% ipython --no-banner

In [1]: import numpy as np

In [2]: np.set_printoptions(suppress=True, linewidth=120)

In [3]: def tidy(a):
   ...:     return np.round(a, 3) + 0
   ...: 

In [4]: F = np.load("arr.npy")

In [5]: print(F)
[[-3  1  0  4 -4]
 [ 1 -3  1  0  4]
 [ 0  1 -3  1  0]
 [ 4  0  1 -3  1]
 [-4  4  0  1 -3]]

In [6]: ev, V = np.linalg.eigh(F)

In [7]: x = np.array([1, 0, 2, -3, 3])

In [8]: print(tidy(V * np.abs(ev) @ V.T))
[[ 5.227 -1.771  0.167 -2.603  2.176]
 [-1.771  4.065 -0.742 -0.095 -2.603]
 [ 0.167 -0.742  3.138 -0.742  0.167]
 [-2.603 -0.095 -0.742  4.065 -1.771]
 [ 2.176 -2.603  0.167 -1.771  5.227]]

In [9]: print(tidy(np.linalg.eigvalsh(F[1:, 1:])))
[-7.303 -3.697 -2.303  1.303]

In [10]: print(x @ F @ x)
-147

In [11]: K = np.maximum(np.array([[2, 2, -3, 0],
    ...:     [-1, -3, -1, 1],
    ...:     [0, 3, 3, -1],
    ...:     [2, 2, -1, -1],
    ...:     [-3, -2, 3, -1],
    ...:     [-2, 0, -3, -2],
    ...:     [3, 0, -3, -2],
    ...:     [0, 3, 2, -2],
    ...:     [-2, 3, -1, 3],
    ...:     [3, 3, 3, 1],
    ...:     [3, 2, -3, -3],
    ...:     [-2, 1, -1, -1],
    ...:     [2, 0, -2, -2],
    ...:     [-1, -1, -2, 3],
    ...:     [2, 2, 3, 1],
    ...:     [-2, -2, 1, 2],
    ...:     [2, 2, 1, 2],
    ...:     [3, 1, -1, 3],
    ...:     [0, -3, 2, -2],
    ...:     [1, 0, 2, 0],
    ...:     [-3, 2, 2, -2],
    ...:     [0, -1, 0, -3]]) @ np.array([[-2, 3, 0, -3, 0, -2],
    ...:     [-1, 3, 3, -2, 2, 0],
    ...:     [1, 0, 1, 3, 2, -2],
    ...:     [-1, -3, -1, 1, 3, -2]]) + np.array([4, 0, 3, 2, -7, -8]), 0)

In [12]: print(K)
[[ 0 12  6  0  0  0]
 [ 7  0  0  9  0  0]
 [ 5 12 16  4  2  0]
 [ 0 15  9  0  0  0]
 [16  0  1 23  0  0]
 [ 7  0  2  0  0  6]
 [ 0 15  2  0  0  0]
 [ 5 15 16  0  0  0]
 [ 1  0  8  2  6  0]
 [ 0 15 14  0  8  0]
 [ 0 24  9  0  0  0]
 [ 7  0  6  2  0  0]
 [ 0 12  3  0  0  0]
 [ 2  0  0  4  0  0]
 [ 0  9 11  2  6  0]
 [ 9  0  0 17  0  0]
 [ 0  6  8  0  5  0]
 [ 0  3  2  0  2  0]
 [11  0  0 12  0  0]
 [ 4  3  5  5  0  0]
 [12  3 13 11  0  0]
 [ 8  6  3  1  0  0]]

In [13]: other = np.c_[K[:, :1] @ np.array([[-1]]), np.array([2, -3, -2, 3, 0, 1, 0, 1, -2, 0, 2, 1, 0, -1, 2, 1, -3, 1, 2, 0, -3, -2])]

In [14]: print(other)
[[  0   2]
 [ -7  -3]
 [ -5  -2]
 [  0   3]
 [-16   0]
 [ -7   1]
 [  0   0]
 [ -5   1]
 [ -1  -2]
 [  0   0]
 [  0   2]
 [ -7   1]
 [  0   0]
 [ -2  -1]
 [  0   2]
 [ -9   1]
 [  0  -3]
 [  0   1]
 [-11   2]
 [ -4   0]
 [-12  -3]
 [ -8  -2]]

In [15]: print(np.linalg.matrix_rank(other))
2

In [16]: print(tidy(np.linalg.norm(other - K @ np.linalg.lstsq(K, other)[0], axis=0)))
[0.    7.172]

In [17]: print(tidy(np.linalg.lstsq(K, other[:, 0])[0]))
[-1.  0.  0.  0.  0.  0.]

In [18]: print(np.linalg.matrix_rank(np.c_[K, other]))
7

In [19]: other = K / np.sqrt((K ** 2).mean(axis=1, keepdims=True))

In [20]: print(tidy(np.linalg.norm(other, axis=1)))
[2.449 2.449 2.449 2.449 2.449 2.449 2.449 2.449 2.449 2.449 2.449 2.449 2.449 2.449 2.449 2.449 2.449 2.449 2.449
 2.449 2.449 2.449]

In [21]: print(np.linalg.matrix_rank(K - K.mean(axis=1, keepdims=True)))
5

In [22]: D = np.linalg.norm(K[:, None] - K[None], axis=-1)

In [23]: print((D + 1e9 * np.eye(22)).round(6).argmin(axis=1))
[12 18  7  0 15 11 12  2 16 14  3 19  0 17 16 18 14 13  1 11 11 19]

In [24]: print(tidy(D[:5, :5]))
[[ 0.    17.607 12.042  4.243 30.887]
 [17.607  0.    20.809 20.881 16.673]
 [12.042 20.809  0.    10.149 29.24 ]
 [ 4.243 20.881 10.149  0.    32.772]
 [30.887 16.673 29.24  32.772  0.   ]]

In [25]: lab = K[:, 4] > np.median(K[:, 4])

In [26]: u = K[lab].mean(axis=0) - K[~lab].mean(axis=0)

In [27]: print(lab.astype(int))
[0 0 1 0 0 0 0 0 1 1 0 0 0 0 1 0 1 1 0 0 0 0]

In [28]: P = K @ np.linalg.solve(K.T @ K, K.T)

In [29]: print(tidy(P @ K[:, 0]))
[ 0.  7.  5.  0. 16.  7.  0.  5.  1.  0.  0.  7.  0.  2.  0.  9.  0.  0. 11.  4. 12.  8.]

In [30]: print(np.allclose(P @ P, P))
True

In [31]: rng = np.random.default_rng(70)

In [32]: mat = np.eye(7, dtype=int)[rng.permutation(7)]

In [33]: print(mat)
[[0 0 0 1 0 0 0]
 [1 0 0 0 0 0 0]
 [0 0 0 0 0 0 1]
 [0 1 0 0 0 0 0]
 [0 0 0 0 0 1 0]
 [0 0 1 0 0 0 0]
 [0 0 0 0 1 0 0]]

In [34]: print(tidy(np.linalg.svd(mat, compute_uv=False)))
[1. 1. 1. 1. 1. 1. 1.]

In [35]: print(tidy(mat.mean(axis=0)))
[0.143 0.143 0.143 0.143 0.143 0.143 0.143]

In [36]: print(mat.sum(axis=1))
[1 1 1 1 1 1 1]

In [37]: print(np.trace(mat))
0

In [38]: print(mat @ mat)
[[0 1 0 0 0 0 0]
 [0 0 0 1 0 0 0]
 [0 0 0 0 1 0 0]
 [1 0 0 0 0 0 0]
 [0 0 1 0 0 0 0]
 [0 0 0 0 0 0 1]
 [0 0 0 0 0 1 0]]

In [39]: print(np.linalg.matrix_power(mat, 3))
[[1 0 0 0 0 0 0]
 [0 1 0 0 0 0 0]
 [0 0 0 0 0 1 0]
 [0 0 0 1 0 0 0]
 [0 0 0 0 0 0 1]
 [0 0 0 0 1 0 0]
 [0 0 1 0 0 0 0]]

In [40]: print((mat - mat.T) / 2)
[[ 0.  -0.5  0.   0.5  0.   0.   0. ]
 [ 0.5  0.   0.  -0.5  0.   0.   0. ]
 [ 0.   0.   0.   0.   0.  -0.5  0.5]
 [-0.5  0.5  0.   0.   0.   0.   0. ]
 [ 0.   0.   0.   0.   0.   0.5 -0.5]
 [ 0.   0.   0.5  0.  -0.5  0.   0. ]
 [ 0.   0.  -0.5  0.   0.5  0.   0. ]]
